In [1]: import numpy as np

In [2]: np.set_printoptions(precision=2, suppress=True, linewidth=160, sign=" ")

In [3]: F = np.load("m.npy")

In [4]: print(F)
[[ 0  0  0  0  0  0  1  0  0  0]
 [ 0  0  0  0  0  0  0  0  1  0]
 [ 0  0  0  0  0  0  1  0  0  0]
 [ 0  0  0  0  1  0  0  1  0  1]
 [ 0  0  0  1  0  0  0  0  0  1]
 [ 0  0  0  0  0  0  0  0  1  0]
 [ 1  0  1  0  0  0  0  0  0  0]
 [ 0  0  0  1  0  0  0  0  0  1]
 [ 0  1  0  0  0  1  0  0  0  0]
 [ 0  0  0  1  1  0  0  1  0  0]]

In [5]: W1 = np.array([[-3, -3],
   ...:     [1, -3],
   ...:     [1, 0],
   ...:     [0, 2],
   ...:     [-3, -2],
   ...:     [2, 3],
   ...:     [-1, 3],
   ...:     [1, 3],
   ...:     [-1, -2],
   ...:     [3, -1]])

In [6]: coef = np.array([7, 6])

In [7]: act = np.maximum(F @ W1 + coef, 0)

In [8]: print((act > 0).astype(int))
[[ 1  1]
 [ 1  1]
 [ 1  1]
 [ 1  1]
 [ 1  1]
 [ 1  1]
 [ 1  1]
 [ 1  1]
 [ 1  1]
 [ 1  1]]

In [9]: C = np.array([[3, 0, 0], [6, 3, 5]])

In [10]: print(W1 @ C)
[[-27  -9 -15]
 [-15  -9 -15]
 [  3   0   0]
 [ 12   6  10]
 [-21  -6 -10]
 [ 24   9  15]
 [ 15   9  15]
 [ 21   9  15]
 [-15  -6 -10]
 [  3  -3  -5]]

In [11]: print(act @ C)
[[ 72  27  45]
 [ 42  12  20]
 [ 72  27  45]
 [ 60  18  30]
 [ 72  21  35]
 [ 42  12  20]
 [ 33   9  15]
 [ 72  21  35]
 [ 66  18  30]
 [ 69  27  45]]

In [12]: print((act @ C).round(6).argmax(axis=1))
[ 0  0  0  0  0  0  0  0  0  0]

In [13]: print(F.sum(axis=1))
[ 1  1  1  3  2  1  2  2  2  3]

In [14]: F[:, 10]
---------------------------------------------------------------------------
IndexError                                Traceback (most recent call last)
Cell In[14], line 1
----> 1 F[:, 10]

IndexError: index 10 is out of bounds for axis 1 with size 10

In [15]: F[10]
---------------------------------------------------------------------------
IndexError                                Traceback (most recent call last)
Cell In[15], line 1
----> 1 F[10]

IndexError: index 10 is out of bounds for axis 0 with size 10

In [16]: print(np.round(np.linalg.svd(F, compute_uv=False), 2) + 0)
[ 2.56  1.56  1.41  1.41  1.41  1.41  1.    0.    0.    0.  ]

In [17]: print(F - F[0])
[[ 0  0  0  0  0  0  0  0  0  0]
 [ 0  0  0  0  0  0 -1  0  1  0]
 [ 0  0  0  0  0  0  0  0  0  0]
 [ 0  0  0  0  1  0 -1  1  0  1]
 [ 0  0  0  1  0  0 -1  0  0  1]
 [ 0  0  0  0  0  0 -1  0  1  0]
 [ 1  0  1  0  0  0 -1  0  0  0]
 [ 0  0  0  1  0  0 -1  0  0  1]
 [ 0  1  0  0  0  1 -1  0  0  0]
 [ 0  0  0  1  1  0 -1  1  0  0]]

In [18]: print(F.sum(axis=0))
[ 1  1  1  3  2  1  2  2  2  3]

In [19]: J = np.load("mat.npy")

In [20]: print(J)
[[  9   6  -9   4]
 [ -1  -7  -7   7]
 [ -3  -3  -8  -3]
 [ -8   0  -3   4]
 [  6 -15 -30  25]]

In [21]: r0, v = J[3], J[0]

In [22]: print(r0 @ r0)
89

In [23]: print(r0 @ v)
-29

In [24]: pr = (r0 @ v) / (r0 @ r0) * r0

In [25]: print(round(np.linalg.norm(r0 + v) ** 2 + np.linalg.norm(r0 - v) ** 2, 2))
606.0

In [26]: print(np.outer(r0, v))
[[-72 -48  72 -32]
 [  0   0   0   0]
 [-27 -18  27 -12]
 [ 36  24 -36  16]]

In [27]: print(pr)
[ 2.61 -0.    0.98 -1.3 ]

In [28]: print(v - pr)
[ 6.39  6.   -9.98  5.3 ]

In [29]: W1 = np.array([[3, 1, 1, -2, -3],
    ...:     [-3, 3, -1, -3, -2],
    ...:     [0, 0, 0, -3, 3],
    ...:     [2, 1, 0, 0, -3]])

In [30]: coef = np.array([-4, -6, 6, 4, -6])

In [31]: act = np.maximum(J @ W1 + coef, 0)

In [32]: print(act)
[[  13   25    9    0    0]
 [  28    0   12   48    0]
 [   0    0    6   43    0]
 [   0    0    0   29    0]
 [ 109    0   27  127    0]]

In [33]: print((act > 0).mean(axis=0))
[ 0.6  0.2  0.8  0.8  0. ]

In [34]: C = np.array([[2, 0, -1], [-3, 1, -2], [2, -1, 1], [-2, 3, 0], [-1, -2, -2]])

In [35]: print((act @ C).round(6).argmax(axis=1))
[ 1  1  1  1  1]

In [36]: print(np.linalg.matrix_rank(act, rtol=0.1))
3

In [37]: print(np.linalg.cond(act) > 100)
True

In [38]: M2 = np.c_[J[:, :2] @ np.array([[0, -4], [3, 1]]), np.array([4, 3, 0, 2, 3])]

In [39]: print(M2)
[[ 18 -30   4]
 [-21  -3   3]
 [ -9   9   0]
 [  0  32   2]
 [-45 -39   3]]

In [40]: print(np.linalg.norm(np.linalg.qr(J)[0].T @ M2, axis=0) ** 2 / ((M2 ** 2).sum(axis=0) + 1e-12))
[ 1.    1.    0.76]

In [41]: print(np.round(np.linalg.norm(M2 - J @ np.linalg.lstsq(J, M2)[0], axis=0), 2) + 0)
[ 0.    0.    3.02]

In [42]: print(np.linalg.matrix_rank(np.c_[J, M2]))
5

In [43]: print(round(np.linalg.norm(F, 2) / np.linalg.norm(F), 2))
0.6

In [44]: print(np.argsort(-np.linalg.norm(F, axis=0).round(6), kind="stable")[:3])
[ 3  9  4]

In [45]: print(np.linalg.matrix_rank(F, rtol=0.1))
7

In [46]: A = np.load("case4.npy")

In [47]: print(A)
[[  2.53  -7.69 -14.85 -12.89  -1.     2.11  -9.91]
 [  2.32  -5.11 -11.21  -9.79  -1.65   1.46  -7.26]
 [  1.97  -2.87  -7.78  -6.81  -2.01   0.97  -4.85]
 [  1.87  -2.41  -7.03  -6.15  -2.04   0.89  -4.34]
 [  1.73  -1.86  -6.1   -5.33  -2.05   0.79  -3.72]
 [  1.71  -1.82  -6.03  -5.27  -2.05   0.78  -3.67]
 [  0.88  -0.13  -2.4   -2.02  -1.51   0.5   -1.39]
 [  0.39   0.14  -1.01  -0.79  -0.84   0.36  -0.59]
 [  0.13   0.09  -0.36  -0.26  -0.34   0.19  -0.23]
 [ -0.08  -0.12   0.31   0.19   0.32  -0.26   0.23]
 [ -0.1   -0.3    0.76   0.37   0.73  -0.86   0.64]
 [ -0.06  -0.34   0.93   0.42   0.84  -1.14   0.82]
 [  5.04   4.58   8.19   2.29  -3.   -13.69  10.61]
 [  5.05   4.59   8.2    2.3   -3.01 -13.71  10.63]
 [  7.93   8.59  12.45   3.9   -6.33 -19.73  16.1 ]
 [  8.18   8.95  12.82   4.05  -6.63 -20.23  16.57]
 [  8.53   9.46  13.35   4.27  -7.05 -20.95  17.25]
 [ 10.58  12.57  16.53   5.59  -9.59 -25.13  21.23]]

In [48]: rng = np.random.default_rng(784163)

In [49]: M2 = A + rng.integers(-2, 3, (18, 3)) @ rng.integers(-2, 3, (3, 7))

In [50]: print(M2)
[[  1.53  -7.69 -16.85 -13.89   5.     1.11 -10.91]
 [  1.32  -8.11  -7.21  -7.79  -4.65   3.46  -8.26]
 [  1.97  -2.87  -7.78  -6.81  -2.01   0.97  -4.85]
 [  1.87  -2.41  -7.03  -6.15  -2.04   0.89  -4.34]
 [ -2.27  -2.86  -0.1   -5.33  -2.05   6.79   1.28]
 [ -1.29  -3.82  -4.03  -5.27   2.95   2.78  -3.67]
 [ -3.12  -1.13  -0.4   -3.02   5.49   3.5    0.61]
 [ -2.61  -1.86   4.99   0.21  -2.84   5.36   2.41]
 [ -0.87   0.09  -2.36  -1.26   5.66  -0.81  -1.23]
 [  0.92   2.88   0.31  -0.81  -3.68   0.74   4.23]
 [ -7.1   -0.3    6.76  -1.63   7.73   7.14   8.64]
 [ -6.06  -0.34   4.93  -1.58   8.84   4.86   6.82]
 [  5.04   7.58   6.19   0.29  -1.   -13.69  13.61]
 [  5.05   8.59   8.2    0.3   -5.01 -11.71  16.63]
 [  9.93   7.59  10.45   4.9   -7.33 -22.73  12.1 ]
 [ 10.18  12.95   8.82   2.05  -6.63 -22.23  18.57]
 [  3.53   6.46  21.35   5.27  -7.05 -13.95  21.25]
 [  3.58  12.57  22.53   3.59  -2.59 -17.13  29.23]]

In [51]: print(np.round(np.linalg.svd(M2 - A, compute_uv=False), 2) + 0)
[ 33.38  16.61  13.56   0.     0.     0.     0.  ]

In [52]: print(M2 - A)
[[-1.  0. -2. -1.  6. -1. -1.]
 [-1. -3.  4.  2. -3.  2. -1.]
 [ 0.  0.  0.  0.  0.  0.  0.]
 [ 0.  0.  0.  0.  0.  0.  0.]
 [-4. -1.  6.  0.  0.  6.  5.]
 [-3. -2.  2.  0.  5.  2.  0.]
 [-4. -1.  2. -1.  7.  3.  2.]
 [-3. -2.  6.  1. -2.  5.  3.]
 [-1.  0. -2. -1.  6. -1. -1.]
 [ 1.  3.  0. -1. -4.  1.  4.]
 [-7.  0.  6. -2.  7.  8.  8.]
 [-6.  0.  4. -2.  8.  6.  6.]
 [ 0.  3. -2. -2.  2.  0.  3.]
 [ 0.  4.  0. -2. -2.  2.  6.]
 [ 2. -1. -2.  1. -1. -3. -4.]
 [ 2.  4. -4. -2.  0. -2.  2.]
 [-5. -3.  8.  1.  0.  7.  4.]
 [-7.  0.  6. -2.  7.  8.  8.]]
